>>> import numpy as np
>>> np.set_printoptions(precision=1, suppress=True, linewidth=120, sign=" ")
>>> m1 = np.loadtxt("arr.csv", delimiter=",")
>>> print(m1)
[[ -3.3  15.7 -27.4]
 [ -8.  -10.8  12.2]
 [ -3.5  16.7 -27.2]
 [ -4.1  15.1 -25.1]
 [ -7.9 -10.5  11.3]
 [ -4.   17.3 -27.4]
 [ -4.8  17.9 -26.6]
 [ -4.7  16.4 -25.8]
 [ -4.8  18.3 -26.5]
 [ -4.3 -11.5   8. ]
 [ -8.  -11.1  12.4]
 [ -6.5  -8.3  10. ]
 [ -6.5  -9.7  10.4]
 [ -4.1  16.4 -27.9]
 [ -5.5 -11.7   7.6]
 [ -4.2  -9.6   8.5]
 [ -9.2 -10.9  11. ]]
>>> Ac = m1 - m1.mean(axis=0)
>>> V = np.linalg.svd(Ac)[2][:2]
>>> M2 = Ac - Ac @ V.T @ V
>>> print(M2.std(axis=0))
[ 0.5  0.4  0.3]
>>> print(round(np.linalg.norm(M2) / np.linalg.norm(Ac), 1))
0.0
>>> print(np.diag(V.T @ V))
[ 0.6  0.7  0.8]
>>> rng = np.random.default_rng(987)
>>> idx = rng.permutation(3)
>>> M2 = m1[:, idx] * rng.choice([-1, 1], 3)
>>> print(M2)
[[  3.3 -27.4 -15.7]
 [  8.   12.2  10.8]
 [  3.5 -27.2 -16.7]
 [  4.1 -25.1 -15.1]
 [  7.9  11.3  10.5]
 [  4.  -27.4 -17.3]
 [  4.8 -26.6 -17.9]
 [  4.7 -25.8 -16.4]
 [  4.8 -26.5 -18.3]
 [  4.3   8.   11.5]
 [  8.   12.4  11.1]
 [  6.5  10.    8.3]
 [  6.5  10.4   9.7]
 [  4.1 -27.9 -16.4]
 [  5.5   7.6  11.7]
 [  4.2   8.5   9.6]
 [  9.2  11.   10.9]]
>>> U, _, Vh = np.linalg.svd(m1.T @ M2)
>>> print(idx)
[ 0  2  1]
>>> M2 = np.c_[m1[:, :1] @ np.array([[5]]), np.array([-4, -7, 6, -9, -9, -5, -1, 3, 6, -9, -2, -3, -1, 2, 5, -7, -7])]
>>> print(M2)
[[-16.5  -4. ]
 [-40.   -7. ]
 [-17.5   6. ]
 [-20.5  -9. ]
 [-39.5  -9. ]
 [-20.   -5. ]
 [-24.   -1. ]
 [-23.5   3. ]
 [-24.    6. ]
 [-21.5  -9. ]
 [-40.   -2. ]
 [-32.5  -3. ]
 [-32.5  -1. ]
 [-20.5   2. ]
 [-27.5   5. ]
 [-21.   -7. ]
 [-46.   -7. ]]
>>> print(np.linalg.norm(np.linalg.qr(m1)[0].T @ M2, axis=0) ** 2 / ((M2 ** 2).sum(axis=0) + 1e-12))
[ 1.   0.3]
>>> G = np.cov(m1, rowvar=False)
>>> print(G)
[[   3.4   18.   -26. ]
 [  18.   196.6 -265.5]
 [ -26.  -265.5  362.2]]
>>> print(np.median(m1, axis=0))
[-4.8 -8.3  7.6]
>>> print(G.shape)
(3, 3)
>>> print(np.argsort(-m1.std(axis=0).round(6), kind="stable"))
[ 2  1  0]
>>> Ac = m1 - m1.mean(axis=1)
Traceback (most recent call last):
  File "<python-input-24>", line 1, in <module>
    Ac = m1 - m1.mean(axis=1)
         ~~~^~~~~~~~~~~~~~~~~
ValueError: operands could not be broadcast together with shapes (17,3) (17,) 
>>> Ac = m1 - m1.mean(axis=0)
>>> U, sv, Vh = np.linalg.svd(Ac, full_matrices=False)
>>> print(np.abs(Vh[0]).argmax())
2
>>> print(sv)
[ 94.6   6.2   3. ]
>>> print(Vh[0] * np.sign(Vh[0, np.abs(Vh[0]).argmax()]))
[-0.1 -0.6  0.8]
>>> E = np.loadtxt("run12.csv", delimiter=",")
>>> print(E)
[[ 2.  1.  0.]
 [ 1.  2.  1.]
 [ 0.  1.  2.]]
>>> print(np.abs(E).max())
2.0
>>> np.linalg.rank(E)
Traceback (most recent call last):
  File "<python-input-33>", line 1, in <module>
    np.linalg.rank(E)
    ^^^^^^^^^^^^^^
AttributeError: module 'numpy.linalg' has no attribute 'rank'
>>> E[:, 3]
Traceback (most recent call last):
  File "<python-input-34>", line 1, in <module>
    E[:, 3]
    ~^^^^^^
IndexError: index 3 is out of bounds for axis 1 with size 3
>>> print(E.sum(axis=1))
[ 3.  4.  3.]
>>> print(E.mean(axis=0))
[ 1.   1.3  1. ]
>>> print(np.linalg.matrix_rank(E))
3
>>> print(round(float(np.linalg.norm(E)), 1))
4.0
>>> print(np.linalg.svd(E, compute_uv=False))
[ 3.4  2.   0.6]
>>> vals, V = np.linalg.eigvalsh(E)
Traceback (most recent call last):
  File "<python-input-40>", line 1, in <module>
    vals, V = np.linalg.eigvalsh(E)
    ^^^^^^^
ValueError: too many values to unpack (expected 2)
>>> vals, V = np.linalg.eigh(E)
>>> print(np.unique(vals.round(6) + 0, return_counts=True)[1])
[ 1  1  1]
>>> print(np.round(V.T @ V, 1) + 0)
[[ 1.  0.  0.]
 [ 0.  1.  0.]
 [ 0.  0.  1.]]
>>> print(vals.sum(), np.trace(E))
6.0 6.0
>>> print(np.abs(V[:, -1]).round(6).argmax())
1
>>> print((vals > 1e-8).sum(), (vals < -1e-8).sum())
3 0
>>> K = np.load("out14.npy")
>>> print(K)
[[ 23.7  26.9  15.3]
 [ 11.5   8.5   4.6]
 [  4.9   0.9   1.1]
 [  1.2  -1.    0.4]
 [  0.9  -1.    0.3]
 [  0.3  -0.5   0.2]
 [  0.1  -0.1   0.1]
 [ -0.2   0.6  -0.3]
 [  0.2   4.7  -4.4]
 [  0.3   5.1  -5. ]
 [  1.5   7.8 -13.6]
 [  1.5   7.9 -14.2]
 [  1.6   7.9 -14.6]]
>>> f = np.array([4, 0, 9])
>>> print(np.cross(E[1, :3], E[0, :3]))
[-1.  2. -3.]
>>> print(np.array([np.convolve(row, f, "same") for row in E]))
[[  4.  18.   9.]
 [  8.  13.  18.]
 [  4.   8.   9.]]
>>> M2 = np.array([[-8, -4, -9], [4, 1, -9], [4, -6, 5]])
>>> print(np.einsum("ij->j", K))
[ 47.5  67.7 -30.1]
>>> print(np.linalg.matrix_rank(K @ M2))
3
>>> proj = K @ np.linalg.solve(K.T @ K, K.T)
>>> print(np.allclose(proj @ proj, proj))
True
>>> print(round(float(np.trace(proj)), 1))
3.0
>>> d = np.linalg.norm(K[:, None] - K[None], axis=-1)
>>> print((d + 1e9 * np.eye(13)).round(6).argmin(axis=1))
[  1   2   3   4   3   6   5   6   9   8  11  12  11]
>>> arr = np.load("dump.npy")
>>> print(arr)
[[ 1 -2  4]
 [ 1 -1  1]
 [ 1  0  0]]
>>> x = np.array([-1, 3, -4])
>>> h1 = np.maximum(arr @ x, 0)
>>> print(np.maximum(arr @ x, 0) - np.maximum(-arr @ x, 0))
[-23  -8  -1]
>>> print(arr * (h1 > 1e-9)[:, None])
[[ 0  0  0]
 [ 0  0  0]
 [ 0  0  0]]
>>> print(np.tanh(arr @ x))
[-1.  -1.  -0.8]
>>> print(h1)
[ 0  0  0]
>>> print(arr.T @ h1)
[ 0  0  0]
>>> print(np.maximum(arr @ (3 * x), 0))
[ 0  0  0]
>>> x = np.array([2, 3, 3])
>>> print(np.linalg.norm(arr @ x) <= np.linalg.norm(arr, 2) * np.linalg.norm(x) + 1e-9)
True
>>> print(np.einsum("ij,j->i", arr, x))
[ 8  2  2]
>>> print(arr @ np.ones(3))
[ 3.  1.  1.]
>>> print(arr @ np.eye(3)[2])
[ 4.  1.  0.]
>>> print(np.sign((arr @ x).round(6)))
[ 1  1  1]
>>> print((arr @ x).argmax())
0
>>> data = np.load("a.npy")
>>> print(data)
[[ 0.3  0.   0.3  0.3]
 [ 0.   0.5  0.5  0. ]
 [ 0.   0.   0.7  0.3]
 [ 0.   0.   0.   1. ]]
>>> x = np.array([-2, 3, -4, 2])
>>> target = data @ x
>>> print(target)
[-1.3 -0.5 -2.   2. ]
>>> print(np.linalg.solve(data.T, data[0]))
[ 1.  0.  0.  0.]
>>> print(np.linalg.solve(data, target))
[-2.  3. -4.  2.]
>>> print(np.linalg.solve(data, target + data[:, 2]))
[-2.  3. -3.  2.]
>>> sv = 10 * 0.7 ** np.arange(3)
>>> O, _ = np.linalg.qr(np.array([[-1.2, -0.9, 1.3], [0.3, 0.2, 0.0], [-0.7, -1.6, 1.5]]))
>>> A = rng.normal(size=(11, 3)) * sv @ O
>>> print(A)
[[  1.7   1.5  10.1]
 [ -9.3   3.2  -5.6]
 [  8.7  -5.4   7.5]
 [-11.5  -2.1  -9.5]
 [  9.    1.7  -7.2]
 [ -3.7   5.9  -1.8]
 [  7.   -4.7  -9.9]
 [ 17.1  -3.9  -0.2]
 [ 10.5  -0.4   5.5]
 [ -8.4  14.4   3.2]
 [  5.4  -6.3  -3.1]]
>>> Ac = (A - A.mean(axis=0)) / A.std(axis=0)
>>> print(np.argwhere(np.abs(Ac) > 2))
[[ 9  1]]
>>> c = np.linalg.lstsq(np.delete(Ac, 0, axis=1), Ac[:, 0])[0]
>>> print(np.abs(c).argmax())
0
>>> print(round(1 - np.var(Ac[:, 0] - np.delete(Ac, 0, axis=1) @ c), 1))
0.4
>>> idx = A[:, 1] > np.median(A[:, 1])
>>> f = A[idx].mean(axis=0) - A[~idx].mean(axis=0)
>>> print(f)
[-8.4  9.1  1.4]
>>> print(idx.astype(int))
[ 1  1  0  0  1  1  0  0  0  1  0]
>>> W0 = np.loadtxt("layer11.csv", delimiter=",")
>>> print(W0)
[[ 0.  2.  0. -1.]
 [ 1. -1.  2.  1.]
 [-2. -2.  2. -1.]
 [ 0.  0.  0.  3.]]
>>> idx = rng.permutation(4)
>>> print(idx)
[ 2  0  1  3]
>>> M2 = W0[idx][:, idx]
>>> print(np.diag(M2))
[ 2.  0. -1.  3.]
>>> print(np.trace(M2))
4.0
>>> f = np.array([2, 2, 1, 2])
>>> M2 = W0 + np.outer(f, np.eye(4)[1])
>>> print(M2)
[[ 0.  4.  0. -1.]
 [ 1.  1.  2.  1.]
 [-2. -1.  2. -1.]
 [ 0.  2.  0.  3.]]
>>> print(round(np.linalg.det(M2) / np.linalg.det(W0), 1), round(1 + np.linalg.solve(W0, f)[1], 1))
2.3 2.3
>>> x = np.array([-1, 2, 0, 0])
>>> h1 = np.maximum(M2 @ x, 0)
>>> print(M2.T @ h1)
[  1.  41.   2.   5.]
>>> print(np.tanh(M2 @ x))
[ 1.   0.8  0.   1. ]
>>> print(np.maximum(M2 @ (3 * x), 0))
[ 24.   3.   0.  12.]
>>> print(h1)
[ 8.  1.  0.  4.]
>>> print(np.flatnonzero(h1 > 1e-9))
[ 0  1  3]
>>> Ac = (K - K.mean(axis=0)) / K.std(axis=0)
>>> print(Ac.std(axis=0))
[ 1.  1.  1.]
>>> c = np.linalg.lstsq(np.delete(Ac, 1, axis=1), Ac[:, 1])[0]
>>> print(np.abs(c).argmax())
0
>>> print(round(1 - np.var(Ac[:, 1] - np.delete(Ac, 1, axis=1) @ c), 1))
0.9
>>> mat = np.load("block10.npy")
>>> print(mat)
[[-6.6 -5.6 -3. ]
 [-3.6 -3.7 -2.1]
 [-5.9 -4.6 -3.2]
 [-3.5 -3.  -2. ]
 [-3.1 -2.2 -1.5]
 [-6.  -4.4 -2.9]
 [-6.1 -4.7 -3. ]
 [-3.1 -1.6 -1.3]
 [-4.  -3.1 -1.9]
 [-1.5 -1.2 -0.8]
 [-1.4 -1.3 -0.9]
 [-1.9 -1.1 -0.7]
 [-2.6 -2.6 -1.1]
 [-5.8 -4.1 -3.1]]
>>> Ac = mat - mat.mean(axis=0)
>>> V = np.linalg.svd(Ac)[2][:1]
>>> M2 = Ac - Ac @ V.T @ V
>>> print(M2.std(axis=0))
[ 0.2  0.3  0.2]
>>> U, sv, Vh = np.linalg.svd(mat)
>>> print(sv)
[ 22.    1.3   0.7]
>>> M2 = U[:, :1] @ np.diag(sv[:1]) @ Vh[:1]
>>> print(np.linalg.matrix_rank(M2))
1
>>> print(np.round(np.abs(mat - M2).max(), 1))
0.5
>>> print(round(float(np.linalg.norm(mat - M2) / np.linalg.norm(mat)), 1))
0.1
>>> x = np.array([2, 0, 2])
>>> target = mat @ x
>>> print(target)
[-19.2 -11.4 -18.2 -11.   -9.2 -17.8 -18.2  -8.8 -11.8  -4.6  -4.6  -5.2  -7.4 -17.8]
>>> print(np.round(np.linalg.pinv(mat) @ mat, 1) + 0)
[[ 1.  0.  0.]
 [ 0.  1.  0.]
 [ 0.  0.  1.]]
>>> target = target + 0.1 * rng.normal(size=14)
>>> print(target)
[-19.2 -11.5 -18.1 -10.8  -9.3 -18.  -18.1  -9.  -11.8  -4.8  -4.4  -5.3  -7.4 -17.8]
>>> c, *_ = np.linalg.lstsq(mat, target)
>>> print(np.round(mat.T @ (target - mat @ c), 1) + 0)
[ 0.  0.  0.]
>>> print(c.round())
[ 2. -0.  2.]
>>> print(c)
[ 2.2 -0.1  1.7]
>>> Ac = mat - mat.mean(axis=0)
>>> U, sv, Vh = np.linalg.svd(Ac, full_matrices=False)
>>> print(np.round(Ac.mean(axis=0), 1) + 0)
[ 0.  0.  0.]
>>> print(np.round(sv ** 2 / (sv ** 2).sum(), 1) + 0)
[ 1.  0.  0.]
>>> print(np.abs(Vh[0]).argmax())
0
>>> print((np.sign(U[:, 0]) == np.sign(U[0, 0])).astype(int))
[ 1  1  1  0  0  1  1  0  1  0  0  0  0  1]
>>> print(np.searchsorted(np.cumsum(sv ** 2) / (sv ** 2).sum(), 0.9) + 1)
1
>>> print(sv)
[ 9.   1.3  0.7]
